>>> import numpy as np
>>> from numpy import linalg as LA
>>> np.set_printoptions(suppress=True, linewidth=120)
>>> rng = np.random.default_rng(133)
>>> K = (rng.random((6, 6)) < 0.3) + np.eye(6)
>>> K /= K.sum(axis=1, keepdims=True)
>>> print(K.round(2))
[[0.5  0.   0.   0.   0.   0.5 ]
 [0.   1.   0.   0.   0.   0.  ]
 [0.25 0.   0.5  0.   0.   0.25]
 [0.33 0.   0.   0.33 0.33 0.  ]
 [0.   0.   0.33 0.   0.33 0.33]
 [0.   0.   0.5  0.   0.   0.5 ]]
>>> u = np.array([-5, 1, -3, -3, 0, -3])
>>> Y = K + np.outer(u, np.eye(6)[3])
>>> print(Y.round(2))
[[ 0.5   0.    0.   -5.    0.    0.5 ]
 [ 0.    1.    0.    1.    0.    0.  ]
 [ 0.25  0.    0.5  -3.    0.    0.25]
 [ 0.33  0.    0.   -2.67  0.33  0.  ]
 [ 0.    0.    0.33  0.    0.33  0.33]
 [ 0.    0.    0.5  -3.    0.    0.5 ]]
>>> print(LA.matrix_rank(LA.inv(Y) - LA.inv(K), tol=1e-8))
1
>>> x0 = np.array([-1, 8, -3, 3, 2, 7])
>>> y = Y @ x0
>>> print(y.round(2))
[-12.    11.    -9.    -7.67   2.    -7.  ]
>>> print(np.round(LA.solve(Y, y + Y[:, 1]), 2))
[-1.  9. -3.  3.  2.  7.]
>>> print(np.round(LA.solve(Y, y), 2))
[-1.  8. -3.  3.  2.  7.]
>>> q, V = LA.qr(K[:, :1])[0], LA.qr(K[:, 1:])[0]
>>> sv = LA.svd(q.T @ V, compute_uv=False)
>>> print((sv > 0.9).sum())
0
>>> print(sv.round(2))
[0.86]
>>> print(round(LA.norm(q @ q.T - V @ V.T, 2), 2))
1.0
>>> mat = np.load("w.npy")
>>> print(mat)
[[ 31.58   5.17 -24.5 ]
 [ 25.69  21.75  -3.67]
 [  5.88   5.56  -9.19]
 [ 14.71  -1.47  -3.23]
 [  7.54 -42.5   -5.46]
 [ 11.92  26.88  -4.94]
 [-23.19 -11.84   1.76]
 [-19.93   1.36   1.48]
 [ -0.25  23.45   6.27]
 [-25.92 -16.72  15.61]
 [  7.22  26.61   1.68]
 [ 14.19  20.92 -11.86]
 [ -0.54  34.54 -11.39]
 [  8.03  -1.45   2.4 ]
 [-12.08  -2.71  12.89]
 [ 11.7  -25.   -14.22]
 [ 15.81  -6.3   -9.78]
 [-11.67  -9.14  -1.52]
 [ 11.14 -17.72  -1.35]
 [-20.19  -7.98  -0.26]
 [ -0.74 -22.61   3.15]
 [ 12.48  25.92 -13.52]
 [ 21.68  17.49  -4.01]
 [  1.14  -2.83  -2.89]
 [-14.49 -18.49  -4.93]]
>>> Xc = mat - mat.mean(axis=0)
>>> left, sv, Vh = LA.svd(Xc, full_matrices=False)
>>> print(np.searchsorted(np.cumsum(sv ** 2) / (sv ** 2).sum(), 0.9) + 1)
2
>>> print(round((sv ** 2).sum() ** 2 / (sv ** 4).sum(), 2))
1.96
>>> print(np.round(Xc.mean(axis=0), 2) + 0)
[0. 0. 0.]
